% python3 -q
>>> import numpy as np
>>> np.set_printoptions(precision=3, suppress=True, linewidth=140, floatmode="fixed")
>>> mat = np.loadtxt("w.csv", delimiter=",")
>>> print(mat)
[[0.000 0.000 0.000 0.000 0.000 0.000 0.000 0.000 1.000 0.000]
 [0.000 0.000 0.000 0.000 0.000 0.000 0.000 0.000 0.000 1.000]
 [0.000 0.000 0.000 0.000 0.000 1.000 0.000 0.000 0.000 0.000]
 [0.000 0.000 0.000 0.000 1.000 0.000 0.000 0.000 0.000 0.000]
 [0.000 1.000 0.000 0.000 0.000 0.000 0.000 0.000 0.000 0.000]
 [0.000 0.000 0.000 1.000 0.000 0.000 0.000 0.000 0.000 0.000]
 [0.000 0.000 0.000 0.000 0.000 0.000 0.000 1.000 0.000 0.000]
 [0.000 0.000 0.000 0.000 0.000 0.000 1.000 0.000 0.000 0.000]
 [0.000 0.000 1.000 0.000 0.000 0.000 0.000 0.000 0.000 0.000]
 [1.000 0.000 0.000 0.000 0.000 0.000 0.000 0.000 0.000 0.000]]
>>> # 2 groups of indices that never mix
>>> ang = np.radians(180)
>>> r_ = np.eye(10)
>>> r_[2, 2] = r_[7, 7] = np.cos(ang)
>>> r_[2, 7], r_[7, 2] = -np.sin(ang), np.sin(ang)
>>> print(r_.round(3) + 0)
[[ 1.000  0.000  0.000  0.000  0.000  0.000  0.000  0.000  0.000  0.000]
 [ 0.000  1.000  0.000  0.000  0.000  0.000  0.000  0.000  0.000  0.000]
 [ 0.000  0.000 -1.000  0.000  0.000  0.000  0.000  0.000  0.000  0.000]
 [ 0.000  0.000  0.000  1.000  0.000  0.000  0.000  0.000  0.000  0.000]
 [ 0.000  0.000  0.000  0.000  1.000  0.000  0.000  0.000  0.000  0.000]
 [ 0.000  0.000  0.000  0.000  0.000  1.000  0.000  0.000  0.000  0.000]
 [ 0.000  0.000  0.000  0.000  0.000  0.000  1.000  0.000  0.000  0.000]
 [ 0.000  0.000  0.000  0.000  0.000  0.000  0.000 -1.000  0.000  0.000]
 [ 0.000  0.000  0.000  0.000  0.000  0.000  0.000  0.000  1.000  0.000]
 [ 0.000  0.000  0.000  0.000  0.000  0.000  0.000  0.000  0.000  1.000]]
>>> B = mat @ r_.T
>>> print(np.allclose(mat @ mat.T, B @ B.T))
True
>>> print(B.round(3) + 0)
[[ 0.000  0.000  0.000  0.000  0.000  0.000  0.000  0.000  1.000  0.000]
 [ 0.000  0.000  0.000  0.000  0.000  0.000  0.000  0.000  0.000  1.000]
 [ 0.000  0.000  0.000  0.000  0.000  1.000  0.000  0.000  0.000  0.000]
 [ 0.000  0.000  0.000  0.000  1.000  0.000  0.000  0.000  0.000  0.000]
 [ 0.000  1.000  0.000  0.000  0.000  0.000  0.000  0.000  0.000  0.000]
 [ 0.000  0.000  0.000  1.000  0.000  0.000  0.000  0.000  0.000  0.000]
 [ 0.000  0.000  0.000  0.000  0.000  0.000  0.000 -1.000  0.000  0.000]
 [ 0.000  0.000  0.000  0.000  0.000  0.000  1.000  0.000  0.000  0.000]
 [ 0.000  0.000 -1.000  0.000  0.000  0.000  0.000  0.000  0.000  0.000]
 [ 1.000  0.000  0.000  0.000  0.000  0.000  0.000  0.000  0.000  0.000]]
>>> w1 = np.array([[2, 1, 3, 3, 0],
...     [1, 2, 3, 2, 2],
...     [3, 1, 0, 1, 2],
...     [0, 1, 1, 3, 1],
...     [1, 0, 3, 2, 1],
...     [2, 2, 2, 1, 1],
...     [0, 2, 0, 3, 0],
...     [3, 0, 1, 2, 0],
...     [3, 3, 2, 1, 1],
...     [1, 2, 2, 0, 3]])
>>> c = np.array([0, -3, 1, -1, 0])
>>> act = np.maximum(mat @ w1 + c, 0)
>>> print(np.linalg.matrix_rank(act))
4
>>> print(act)
[[3.000 0.000 3.000 0.000 1.000]
 [1.000 0.000 3.000 0.000 3.000]
 [2.000 0.000 3.000 0.000 1.000]
 [1.000 0.000 4.000 1.000 1.000]
 [1.000 0.000 4.000 1.000 2.000]
 [0.000 0.000 2.000 2.000 1.000]
 [3.000 0.000 2.000 1.000 0.000]
 [0.000 0.000 1.000 2.000 0.000]
 [3.000 0.000 1.000 0.000 2.000]
 [2.000 0.000 4.000 2.000 0.000]]
>>> print((act > 0).astype(int))
[[1 0 1 0 1]
 [1 0 1 0 1]
 [1 0 1 0 1]
 [1 0 1 1 1]
 [1 0 1 1 1]
 [0 0 1 1 1]
 [1 0 1 1 0]
 [0 0 1 1 0]
 [1 0 1 0 1]
 [1 0 1 1 0]]
>>> C = np.array([[1, -2, -2], [2, -1, 1], [1, 1, 2], [-2, -1, 1], [-2, 0, 1]])
>>> print(act @ C)
[[ 4.000 -3.000  1.000]
 [-2.000  1.000  7.000]
 [ 3.000 -1.000  3.000]
 [ 1.000  1.000  8.000]
 [-1.000  1.000  9.000]
 [-4.000  0.000  7.000]
 [ 3.000 -5.000 -1.000]
 [-3.000 -1.000  4.000]
 [ 0.000 -5.000 -2.000]
 [ 2.000 -2.000  6.000]]
>>> X = np.loadtxt("data.csv", delimiter=",")
>>> print(X)
[[ 1.400 -1.600  0.382 -0.700  1.600  0.600  0.100 -0.300  0.300  1.000  0.100  0.200]
 [ 0.500 -1.700  3.099 -0.300 -0.700 -1.600  0.800 -1.700 -0.400 -1.200 -0.500 -1.100]
 [ 0.300 -0.700 -1.294 -0.100 -1.300  0.100 -0.300 -0.400 -1.900  0.900  1.600 -1.100]
 [ 1.300 -2.000 -0.008 -0.900  0.100  0.900  0.000  1.200  0.100  0.400 -1.400 -1.400]
 [ 0.800 -1.000 -3.593 -1.400  0.100  0.900 -0.900  2.000  0.900 -0.500 -0.700  0.100]
 [ 0.800  0.100  2.766 -0.200 -1.600  0.900  0.700 -1.300  0.900 -1.700 -0.100  0.300]
 [-0.500  1.000 -5.111 -1.300  0.800 -2.000 -1.300  1.200 -2.300  0.100 -0.900  0.300]
 [-0.500  0.000 -2.373 -1.200  0.600  0.600 -0.600  1.600  0.100  1.500  1.500  0.600]
 [-0.900  0.100  1.937 -1.200  0.500  1.400  0.500  0.900  1.800 -1.100 -1.800  0.300]
 [-0.200 -0.600  0.844 -0.900  1.000  0.700  0.200 -0.600  0.400 -0.500 -2.700 -0.700]
 [-1.000 -0.400  1.994 -0.900 -0.100  0.000  0.500 -1.600 -0.200  1.000  1.400 -0.700]
 [ 0.700  0.000 -0.427 -0.300 -0.700 -0.300 -0.100  1.300 -1.000  0.000 -1.200  1.300]
 [-2.500 -0.600 -2.518  0.200  1.900 -0.100 -0.600 -0.400  0.300 -0.400 -0.800  1.500]
 [-0.900 -0.100 -4.355 -0.800 -0.300 -0.500 -1.100 -1.400  0.100 -0.200  0.000 -0.700]
 [-0.500 -1.700  7.986 -0.500  0.700  0.200  2.000  0.000  0.000 -0.100  1.500 -0.500]
 [ 1.200 -1.000  1.585 -1.200 -0.300  1.100  0.400  1.300 -0.700 -0.200  0.800  1.300]
 [-1.200  0.400 -0.393  0.900  0.300 -0.900 -0.100 -0.900  0.100  0.600  0.000  1.300]
 [-1.600 -0.400  1.133 -0.200  0.500  1.500  0.300  0.200  0.600  0.100 -0.600 -0.300]
 [-0.800  1.400 -0.071  0.800  0.000  1.200  0.000  0.600  0.200  0.300  0.300 -1.100]
 [ 0.200 -0.700  1.288 -1.100  1.200  0.000  0.300  0.400 -0.100  0.400 -1.000 -0.300]
 [ 0.300 -1.300  0.370  0.000 -1.100  3.000  0.100 -1.700  2.000 -0.900 -0.600  0.800]
 [-2.300 -0.100  1.555 -0.400  0.400 -0.500  0.400  1.500  1.600  0.100  0.100  1.100]
 [ 0.500 -0.300  6.804 -0.500  0.300 -1.800  1.700 -1.400 -0.300 -0.100  0.400  0.200]
 [ 0.000 -0.100  3.959 -0.400  0.100  1.100  1.000  1.300  1.000  0.100 -1.300 -0.500]
 [ 1.000  0.800 -0.844 -1.600 -1.500  0.400 -0.200  0.200  0.300 -0.500 -1.900  0.500]
 [-0.700  0.500  1.207  0.600 -0.500 -0.400  0.300 -0.900 -0.300 -0.700  0.200 -1.000]
 [ 0.800 -2.200 -5.200  0.500 -0.500 -1.400 -1.300  2.900 -0.800  0.800 -0.800  1.200]
 [ 1.500  0.400  0.424  0.500 -1.600 -0.700  0.100 -1.000  0.000  0.500 -2.400  0.100]
 [-0.800 -1.100  0.772 -0.200 -0.200  1.500  0.200  0.100  1.000  0.200  2.700  0.500]
 [-1.200 -1.100  0.875 -1.500  1.400  0.900  0.200  0.900  0.200 -0.100  1.200  0.200]
 [-1.100  0.500 -8.663 -1.200  1.100 -2.200 -2.200 -0.700  0.800  0.400 -0.700 -0.800]
 [-1.600 -1.300  0.391 -1.400  0.600  0.600  0.100 -0.200  0.200  0.600 -0.800  0.600]
 [ 0.000  0.800 -0.764  0.900 -1.100 -0.300 -0.200  0.000 -0.800  1.600  0.500  0.300]
 [ 0.100  0.700 -7.168 -1.100 -1.000  0.700 -1.800 -1.900  0.100  1.400 -1.800  0.600]
 [ 0.700 -0.100  4.408  0.400  0.000 -0.200  1.100  1.000 -0.800 -0.900  1.800  0.800]
 [ 1.000 -1.800 -0.785 -0.600  1.200 -0.400 -0.200  0.000 -0.200  0.800  0.500  1.700]
 [-0.600 -0.500  3.566 -1.500 -1.300  0.700  0.900  1.300  0.900  1.500  0.600 -0.400]
 [ 1.500  1.300  3.760  0.600 -0.100  1.000  0.900 -0.700 -0.100  1.300  0.300 -1.400]
 [ 1.400  0.100 -0.447 -0.200 -0.600  0.900 -0.100  0.400  2.300  1.500 -1.800 -0.600]
 [ 0.600  0.500  5.598  2.000  1.300  1.200  1.400 -2.600 -0.500 -0.200 -2.100  0.200]
 [-0.800 -1.700 -1.194 -0.300 -0.300  1.300 -0.300 -1.400  0.100 -0.400  2.300 -0.600]
 [ 0.000  0.800 -0.835  0.400  1.600  0.800 -0.200  0.400 -1.600 -0.400 -0.300  1.900]
 [ 0.000 -1.400  0.799 -0.200  0.600  0.400  0.200  1.900  1.300 -0.100  1.900 -1.200]
 [ 0.600 -0.700  2.405 -0.400  0.200  0.100  0.600  0.300  0.500 -1.600  0.700  0.000]
 [-0.100  2.500 -1.943 -2.500  0.100 -2.500 -0.500 -0.600 -0.800 -0.200 -1.500 -1.400]
 [ 1.300  1.400  4.471  0.600  0.200  0.100  1.100 -0.400 -0.900  0.400  0.000 -0.500]]
>>> C2 = np.cov(X, rowvar=False)
>>> print(round(np.corrcoef(X[:, 11], X[:, 6])[0, 1], 3))
-0.135
>>> print(C2.shape)
(12, 12)
>>> print(np.round(np.linalg.eigvalsh(C2)[::-1], 3) + 0)
[12.046  2.143  1.593  1.375  1.210  0.944  0.849  0.614  0.484  0.435  0.316  0.000]
